In [1]: import numpy as np

In [2]: import numpy.linalg as la

In [3]: np.set_printoptions(suppress=True, linewidth=100)

In [4]: rd = lambda a: np.round(a, 2) + 0

In [5]: arr = np.load("run3.npy")

In [6]: arr
Out[6]: 
array([[  8.,   6.,  15.,   6.,  15.,  -6.],
       [  6.,   3.,  10.,   4.,  10.,  -4.],
       [ 15.,  10.,  24.,  10.,  25., -10.],
       [  6.,   4.,  10.,   3.,  10.,  -4.],
       [ 15.,  10.,  25.,  10.,  24., -10.],
       [ -6.,  -4., -10.,  -4., -10.,   3.]])

In [7]: # equal to its transpose

In [8]: A2 = np.array([[2, 2, -1],
   ...:     [0, 2, 0],
   ...:     [-1, 2, 3],
   ...:     [2, -2, 3],
   ...:     [-3, 2, 2],
   ...:     [-1, 0, -2]])

In [9]: np.einsum("ij->j", arr)
Out[9]: array([ 44.,  29.,  74.,  29.,  74., -31.])

In [10]: print(arr @ A2)
[[-26.  76.  97.]
 [-16.  50.  64.]
 [-39. 128. 157.]
 [-18.  54.  61.]
 [-37. 128. 158.]
 [ 17. -52. -62.]]

In [11]: print(np.einsum("ij,ij->i", arr, arr))
[ 622.  277. 1726.  277. 1726.  277.]

In [12]: print(np.einsum("ik,kj->ji", arr, A2))
[[-26. -16. -39. -18. -37.  17.]
 [ 76.  50. 128.  54. 128. -52.]
 [ 97.  64. 157.  61. 158. -62.]]

In [13]: W = np.array([[0, -3, 1, 0],
    ...:     [3, 3, 3, -3],
    ...:     [1, -2, 2, -1],
    ...:     [1, 0, -2, -3],
    ...:     [0, 3, -2, -1],
    ...:     [0, -2, -1, -2]])

In [14]: beta = np.array([-3, 2, 2, 3])

In [15]: H = np.maximum(arr @ W + beta, 0)

In [16]: rd((H > 0).mean(axis=0))
Out[16]: array([0.83, 0.83, 0.83, 0.17])

In [17]: cent = np.array([[0, 2], [2, 3], [1, 2], [3, 0]])

In [18]: print(W @ cent)
[[ -5  -7]
 [  0  21]
 [ -5   0]
 [-11  -2]
 [  1   5]
 [-11  -8]]

In [19]: print((H @ cent).round(6).argmax(axis=1))
[1 1 1 1 1 0]
